$ python3 -q
>>> import numpy as np
>>> np.set_printoptions(precision=1, suppress=True, linewidth=100)
>>> m1 = np.load("case16.npy")
>>> m1
array([[0, 1, 0, 0, 0, 0, 0, 0, 0],
       [0, 0, 0, 0, 0, 0, 0, 1, 0],
       [0, 0, 0, 0, 0, 1, 0, 0, 0],
       [1, 0, 0, 0, 0, 0, 0, 0, 0],
       [0, 0, 1, 0, 0, 0, 0, 0, 0],
       [0, 0, 0, 1, 0, 0, 0, 0, 0],
       [0, 0, 0, 0, 0, 0, 0, 0, 1],
       [0, 0, 0, 0, 1, 0, 0, 0, 0],
       [0, 0, 0, 0, 0, 0, 1, 0, 0]])
>>> rng = np.random.default_rng(49143)
>>> z = rng.permutation(9)
>>> M2 = m1[:, z] * rng.choice([-1, 1], 9)
>>> M2
array([[ 0,  0,  0,  0,  0,  0, -1,  0,  0],
       [ 0, -1,  0,  0,  0,  0,  0,  0,  0],
       [ 1,  0,  0,  0,  0,  0,  0,  0,  0],
       [ 0,  0,  0,  0, -1,  0,  0,  0,  0],
       [ 0,  0,  0,  1,  0,  0,  0,  0,  0],
       [ 0,  0,  0,  0,  0, -1,  0,  0,  0],
       [ 0,  0, -1,  0,  0,  0,  0,  0,  0],
       [ 0,  0,  0,  0,  0,  0,  0,  1,  0],
       [ 0,  0,  0,  0,  0,  0,  0,  0,  1]])
>>> Uu, _, Vt = np.linalg.svd(m1.T @ M2)
>>> Uu @ Vt
array([[ 0.,  0.,  0.,  0., -1.,  0.,  0.,  0.,  0.],
       [ 0.,  0.,  0.,  0.,  0.,  0., -1.,  0.,  0.],
       [ 0.,  0.,  0.,  1.,  0.,  0.,  0.,  0.,  0.],
       [ 0.,  0.,  0.,  0.,  0., -1.,  0.,  0.,  0.],
       [ 0.,  0.,  0.,  0.,  0.,  0.,  0.,  1.,  0.],
       [ 1.,  0.,  0.,  0.,  0.,  0.,  0.,  0.,  0.],
       [ 0.,  0.,  0.,  0.,  0.,  0.,  0.,  0.,  1.],
       [ 0., -1.,  0.,  0.,  0.,  0.,  0.,  0.,  0.],
       [ 0.,  0., -1.,  0.,  0.,  0.,  0.,  0.,  0.]])
>>> E = np.load("a.npy")
>>> E
array([[ 0, -5,  4,  2,  6,  3,  2,  1],
       [ 5,  0,  8,  4,  6,  9, -4, -1],
       [-4, -8,  0,  8, -1,  0,  2,  0],
       [-2, -4, -8,  0,  0, -2,  9, -2],
       [-6, -6,  1,  0,  0,  9,  1,  3],
       [-3, -9,  0,  2, -9,  0, -1,  0],
       [-2,  4, -2, -9, -1,  1,  0, -9],
       [-1,  1,  0,  2, -3,  0,  9,  0]])
>>> Q, Rm = np.linalg.qr(E)
>>> np.abs(np.diag(Rm))
array([ 9.7, 12.1,  9.9,  8.1, 10.3,  7. ,  9.4,  7.5])
>>> Q.round(1) + 0
array([[ 0. , -0.4, -0.2,  0.3, -0.5, -0.5, -0.5,  0.1],
       [-0.5, -0.4, -0.3,  0.1, -0.1,  0.6,  0. , -0.3],
       [ 0.4, -0.3, -0.1, -0.5, -0.1, -0.2,  0.2, -0.6],
       [ 0.2, -0.2,  0.8,  0.1, -0.4,  0.4, -0.2, -0.1],
       [ 0.6,  0. , -0.4,  0.1, -0.3,  0.4,  0.1,  0.4],
       [ 0.3, -0.5,  0.1,  0.4,  0.7,  0. , -0.1,  0. ],
       [ 0.2,  0.5, -0.1,  0.5,  0. ,  0. , -0.1, -0.6],
       [ 0.1,  0.2, -0.1, -0.4,  0.2,  0.2, -0.8,  0. ]])
>>> np.round(abs(Rm[0, 0]), 1), round(np.linalg.norm(E[:, 0]), 1)
(np.float64(9.7), np.float64(9.7))
>>> x = np.array([1, -4, 2, 3, -4, 0, -2, -1])
>>> np.round(np.linalg.eigvals(E).real, 1) + 0
array([0., 0., 0., 0., 0., 0., 0., 0.])
>>> x @ E @ x
np.int64(0)
>>> Q = np.linalg.solve(np.eye(8) - E, np.eye(8) + E)
>>> round(float(np.linalg.det(Q)), 1)
1.0
>>> np.round(Q @ Q.T, 1) + 0
array([[1., 0., 0., 0., 0., 0., 0., 0.],
       [0., 1., 0., 0., 0., 0., 0., 0.],
       [0., 0., 1., 0., 0., 0., 0., 0.],
       [0., 0., 0., 1., 0., 0., 0., 0.],
       [0., 0., 0., 0., 1., 0., 0., 0.],
       [0., 0., 0., 0., 0., 1., 0., 0.],
       [0., 0., 0., 0., 0., 0., 1., 0.],
       [0., 0., 0., 0., 0., 0., 0., 1.]])
>>> M2 = np.array([[-5, -2], [4, 8], [4, 8], [8, 8], [7, 5], [-3, -1], [-8, 8], [-6, 3]])
>>> M2.T @ E.T
array([[  23,   92,   29,  -92,  -43,  -60,  -10,  -68],
       [  54,   72,   19,  -24,  -20, -103,  -85,   83]])
>>> np.einsum("ij,ij->i", E, E)
array([ 95, 239, 149, 173, 164, 176, 188,  96])
>>> np.linalg.matrix_rank(np.vstack([E, M2.T]))
np.int64(8)
>>> E @ M2
array([[  23,   54],
       [  92,   72],
       [  29,   19],
       [ -92,  -24],
       [ -43,  -20],
       [ -60, -103],
       [ -10,  -85],
       [ -68,   83]])
>>> np.vstack([E, M2.T]).shape
(10, 8)
>>> np.einsum("ij->j", E)
array([-13, -27,   3,   9,  -2,  20,  18,  -8])
>>> z = rng.permutation(8)
>>> z
array([0, 4, 1, 5, 6, 2, 3, 7])
>>> M2 = E[z][:, z]
>>> M2
array([[ 0,  6, -5,  3,  2,  4,  2,  1],
       [-6,  0, -6,  9,  1,  1,  0,  3],
       [ 5,  6,  0,  9, -4,  8,  4, -1],
       [-3, -9, -9,  0, -1,  0,  2,  0],
       [-2, -1,  4,  1,  0, -2, -9, -9],
       [-4, -1, -8,  0,  2,  0,  8,  0],
       [-2,  0, -4, -2,  9, -8,  0, -2],
       [-1, -3,  1,  0,  9,  0,  2,  0]])
>>> np.trace(M2)
np.int64(0)
>>> t = np.radians(72)
>>> Rm = np.eye(8)
>>> Rm[1, 1] = Rm[3, 3] = np.cos(t)
>>> Rm[1, 3], Rm[3, 1] = -np.sin(t), np.sin(t)
>>> Rm
array([[ 1. ,  0. ,  0. ,  0. ,  0. ,  0. ,  0. ,  0. ],
       [ 0. ,  0.3,  0. , -1. ,  0. ,  0. ,  0. ,  0. ],
       [ 0. ,  0. ,  1. ,  0. ,  0. ,  0. ,  0. ,  0. ],
       [ 0. ,  1. ,  0. ,  0.3,  0. ,  0. ,  0. ,  0. ],
       [ 0. ,  0. ,  0. ,  0. ,  1. ,  0. ,  0. ,  0. ],
       [ 0. ,  0. ,  0. ,  0. ,  0. ,  1. ,  0. ,  0. ],
       [ 0. ,  0. ,  0. ,  0. ,  0. ,  0. ,  1. ,  0. ],
       [ 0. ,  0. ,  0. ,  0. ,  0. ,  0. ,  0. ,  1. ]])
>>> M2 = E @ Rm.T
>>> np.abs(M2 - E).max(axis=0)
array([ 0. ,  5.8,  0. , 13.1,  0. ,  0. ,  0. ,  0. ])
>>> round(np.linalg.det(Rm), 1), round(np.trace(Rm), 1)
(np.float64(1.0), np.float64(6.6))
>>> np.allclose(np.linalg.norm(E, axis=1), np.linalg.norm(M2, axis=1))
True
>>> M2
array([[  0. ,  -3.4,   4. ,  -4.1,   6. ,   3. ,   2. ,   1. ],
       [  5. ,  -3.8,   8. ,   1.2,   6. ,   9. ,  -4. ,  -1. ],
       [ -4. , -10.1,   0. ,  -5.1,  -1. ,   0. ,   2. ,   0. ],
       [ -2. ,  -1.2,  -8. ,  -3.8,   0. ,  -2. ,   9. ,  -2. ],
       [ -6. ,  -1.9,   1. ,  -5.7,   0. ,   9. ,   1. ,   3. ],
       [ -3. ,  -4.7,   0. ,  -7.9,  -9. ,   0. ,  -1. ,   0. ],
       [ -2. ,   9.8,  -2. ,   1. ,  -1. ,   1. ,   0. ,  -9. ],
       [ -1. ,  -1.6,   0. ,   1.6,  -3. ,   0. ,   9. ,   0. ]])
>>> M = np.load("w.npy")
>>> M
array([[3., 5., 1., 1., 5., 0., 0., 0.],
       [2., 4., 0., 4., 2., 0., 0., 0.],
       [4., 0., 3., 2., 1., 0., 0., 0.],
       [5., 2., 3., 3., 0., 0., 0., 0.],
       [0., 2., 1., 4., 0., 0., 0., 0.],
       [0., 0., 0., 0., 0., 4., 3., 0.],
       [0., 0., 0., 0., 0., 2., 2., 5.],
       [0., 0., 0., 0., 0., 3., 4., 3.]])
>>> x = np.array([1, -1, 1, -1, -1, -1, 0, -2])
>>> y = M @ x
>>> y
array([ -7.,  -8.,   4.,   3.,  -5.,  -4., -12.,  -9.])
>>> np.linalg.solve(M, y + M[:, 2])
array([ 1., -1.,  2., -1., -1., -1.,  0., -2.])
>>> np.linalg.solve(M, M[:, 5])
array([0., 0., 0., 0., 0., 1., 0., 0.])
>>> np.linalg.solve(M, -2 * y)
array([-2.,  2., -2.,  2.,  2.,  2.,  0.,  4.])
>>> np.linalg.solve(M, y)
array([ 1., -1.,  1., -1., -1., -1.,  0., -2.])
>>> np.linalg.solve(M.T, M[5])
array([ 0.,  0.,  0., -0.,  0.,  1.,  0.,  0.])
